$ python3 -q
>>> import numpy as np
>>> import numpy.linalg as la
>>> np.set_printoptions(suppress=True, linewidth=120)
>>> def rnd(a):
...     return np.round(a, 2) + 0
... 
>>> K = np.loadtxt("test11.csv", delimiter=",")
>>> K
array([[ 0.,  0.,  1.,  1.,  0.,  2., -2., -2., -2., -2.],
       [ 0.,  0.,  2., -1.,  0., -2., -1., -1.,  1., -1.],
       [-1., -2.,  0., -1.,  1.,  1.,  0.,  0.,  1., -2.],
       [-1.,  1.,  1.,  0.,  1.,  2., -2.,  0., -3.,  2.],
       [ 0.,  0., -1., -1.,  0., -2.,  2., -2.,  0.,  0.],
       [-2.,  2., -1., -2.,  2.,  0.,  0., -2.,  2., -1.],
       [ 2.,  1.,  0.,  2., -2.,  0.,  0.,  0.,  0.,  0.],
       [ 2.,  1.,  0.,  0.,  2.,  2.,  0.,  0., -2., -1.],
       [ 2., -1., -1.,  3.,  0., -2.,  0.,  2.,  0.,  3.],
       [ 2.,  1.,  2., -2.,  0.,  1.,  0.,  1., -3.,  0.]])
>>> M2 = la.invert(K)
Traceback (most recent call last):
  File "<python-input-6>", line 1, in <module>
    M2 = la.invert(K)
         ^^^^^^^^^
AttributeError: module 'numpy.linalg' has no attribute 'invert'
>>> M2 = la.inv(K)
>>> rnd(la.det(K) * la.det(M2))
np.float64(1.0)
>>> rnd(la.slogdet(K)[0])
np.float64(1.0)
>>> rng = np.random.default_rng(5340)
>>> z = rng.integers(0, 2, 5)
>>> A = np.array([[-1, -2, 0, -1, 2],
...     [0, 0, 1, -1, -1],
...     [-2, 0, 1, 1, -2],
...     [2, 0, -2, 2, 1],
...     [0, 0, 2, 2, 2]]) * (z[:, None] == z)
>>> A
array([[-1,  0,  0, -1,  2],
       [ 0,  0,  1,  0,  0],
       [ 0,  0,  1,  0,  0],
       [ 2,  0,  0,  2,  1],
       [ 0,  0,  0,  2,  2]])
>>> hat = np.triu(np.array([[-2, 2, -1, 0, 0],
...     [-3, 0, 0, 3, 3],
...     [0, 1, 3, -1, 1],
...     [2, -3, 1, 0, -2],
...     [3, -3, -2, -1, -3]]), 1) + np.eye(5)
>>> M2 = hat @ A @ la.inv(hat)
>>> np.trace(M2), np.trace(A)
(np.float64(4.0), np.int64(4))
>>> hat @ A - A @ hat
array([[ 0.,  2.,  0.,  0., -2.],
       [ 6.,  0.,  0., 13.,  8.],
       [-2.,  0.,  0.,  1.,  0.],
       [ 0., -4.,  2., -4.,  0.],
       [ 0.,  0.,  0.,  0.,  4.]])
